% ipython --no-banner

In [1]: import numpy as np

In [2]: import numpy.linalg as la

In [3]: np.set_printoptions(suppress=True, linewidth=100)

In [4]: K = np.loadtxt("arr.csv", delimiter=",")

In [5]: print(K)
[[1.   0.7  0.49 0.34 0.24 0.17 0.12 0.08 0.06 0.04 0.03 0.02 0.01 0.01 0.01]
 [0.7  1.   0.7  0.49 0.34 0.24 0.17 0.12 0.08 0.06 0.04 0.03 0.02 0.01 0.01]
 [0.49 0.7  1.   0.7  0.49 0.34 0.24 0.17 0.12 0.08 0.06 0.04 0.03 0.02 0.01]
 [0.34 0.49 0.7  1.   0.7  0.49 0.34 0.24 0.17 0.12 0.08 0.06 0.04 0.03 0.02]
 [0.24 0.34 0.49 0.7  1.   0.7  0.49 0.34 0.24 0.17 0.12 0.08 0.06 0.04 0.03]
 [0.17 0.24 0.34 0.49 0.7  1.   0.7  0.49 0.34 0.24 0.17 0.12 0.08 0.06 0.04]
 [0.12 0.17 0.24 0.34 0.49 0.7  1.   0.7  0.49 0.34 0.24 0.17 0.12 0.08 0.06]
 [0.08 0.12 0.17 0.24 0.34 0.49 0.7  1.   0.7  0.49 0.34 0.24 0.17 0.12 0.08]
 [0.06 0.08 0.12 0.17 0.24 0.34 0.49 0.7  1.   0.7  0.49 0.34 0.24 0.17 0.12]
 [0.04 0.06 0.08 0.12 0.17 0.24 0.34 0.49 0.7  1.   0.7  0.49 0.34 0.24 0.17]
 [0.03 0.04 0.06 0.08 0.12 0.17 0.24 0.34 0.49 0.7  1.   0.7  0.49 0.34 0.24]
 [0.02 0.03 0.04 0.06 0.08 0.12 0.17 0.24 0.34 0.49 0.7  1.   0.7  0.49 0.34]
 [0.01 0.02 0.03 0.04 0.06 0.08 0.12 0.17 0.24 0.34 0.49 0.7  1.   0.7  0.49]
 [0.01 0.01 0.02 0.03 0.04 0.06 0.08 0.12 0.17 0.24 0.34 0.49 0.7  1.   0.7 ]
 [0.01 0.01 0.01 0.02 0.03 0.04 0.06 0.08 0.12 0.17 0.24 0.34 0.49 0.7  1.  ]]

In [6]: w, vecs = la.eigh(K)

In [7]: x0 = np.array([-5, 3, 6, 0, 2, -8, 9, -5, 2, -6, -5, -6, -9, 1, -9])

In [8]: print(np.round(la.eigvalsh(K[1:, 1:]), 2))
[0.18 0.18 0.2  0.22 0.23 0.27 0.33 0.42 0.56 0.76 1.13 1.8  3.   4.7 ]
